% python3 -q
>>> import numpy as np
>>> np.set_printoptions(precision=2, suppress=True, linewidth=200)
>>> F = np.load("data.npy")
>>> print(F)
[[ 0  1 -2  2 -2]
 [ 0  0 -2  1  0]
 [ 0  0  0  3  1]
 [ 0  0  0  0  0]
 [ 0  0  0  0  0]]
>>> left, sig, Vt = np.linalg.svd(F)
>>> vecs = Vt[:(sig > 1e-8).sum()]
>>> rng = np.random.default_rng(27)
>>> vec = F[1] + 4 * F[2] + rng.integers(2) * np.eye(5)[0]
>>> print(vec)
[ 0.  0. -2. 13.  4.]
>>> print(vecs.T @ vecs)
[[ 0.    0.    0.    0.    0.  ]
 [ 0.    0.17  0.06  0.12 -0.35]
 [ 0.    0.06  1.   -0.01  0.03]
 [ 0.    0.12 -0.01  0.98  0.05]
 [ 0.   -0.35  0.03  0.05  0.85]]
>>> print(np.diag(vecs.T @ vecs))
[0.   0.17 1.   0.98 0.85]
>>> print(np.allclose(vecs.T @ vecs @ vec, vec))
True
>>> feats = np.load("run0.npy")
>>> print(feats)
[[2 2 2 2]
 [2 4 4 4]
 [2 4 6 6]
 [2 4 6 8]]
>>> hat = np.triu(np.array([[2, 1, 0, 0], [0, 0, 1, 2], [1, 0, 1, 0], [0, 0, 1, 2]]), 1) + np.eye(4)
>>> B = hat @ feats @ np.linalg.inv(hat)
>>> print(np.poly(B))
[  1. -20.  60. -56.  16.]
>>> print(np.round(np.linalg.det(B), 2))
16.0
>>> ev, vecs = np.linalg.eigh(feats)
>>> print(np.unique(ev.round(6) + 0, return_counts=True)[1])
[1 1 1 1]
>>> print(np.linalg.eigvalsh(feats @ feats))
[  0.32   0.73   4.   274.95]
>>> print(ev)
[ 0.57  0.85  2.   16.58]
>>> print(vecs @ np.diag(ev) @ vecs.T)
[[2. 2. 2. 2.]
 [2. 4. 4. 4.]
 [2. 4. 6. 6.]
 [2. 4. 6. 8.]]
>>> u = np.array([-3, 3])
>>> print(np.convolve(feats[0], u))
[-6  0  0  0  6]
>>> print(np.polyval(u, feats[0]))
[-3 -3 -3 -3]
>>> def softmax(z):
...     e = np.exp(z - z.max(axis=-1, keepdims=True))
...     return e / e.sum(axis=-1, keepdims=True)
... 
>>> print(softmax(feats[0]))
[0.25 0.25 0.25 0.25]
>>> S = feats @ feats.T / np.sqrt(4)
>>> print(np.round(softmax(S + np.triu(np.full(S.shape, -np.inf), 1)), 2) + 0)
[[1. 0. 0. 0.]
 [0. 1. 0. 0.]
 [0. 0. 1. 0.]
 [0. 0. 0. 1.]]
>>> ev, vecs = np.linalg.eigh(feats)
>>> vec = np.array([-1, 0, 2, 2])
>>> print(vec @ feats @ vec)
90
>>> print(np.abs(feats).sum(axis=1).max(), round(float(np.abs(ev).max()), 2))
20 16.58
>>> print((np.sign(vecs[:, -1].round(6)) == np.sign(vecs[0, -1].round(6))).astype(int))
[1 1 1 1]
>>> print(np.linalg.eigvalsh(feats[1:, 1:]))
[ 0.65  1.57 15.78]
>>> print(vecs * np.maximum(ev, 0) @ vecs.T)
[[2. 2. 2. 2.]
 [2. 4. 4. 4.]
 [2. 4. 6. 6.]
 [2. 4. 6. 8.]]
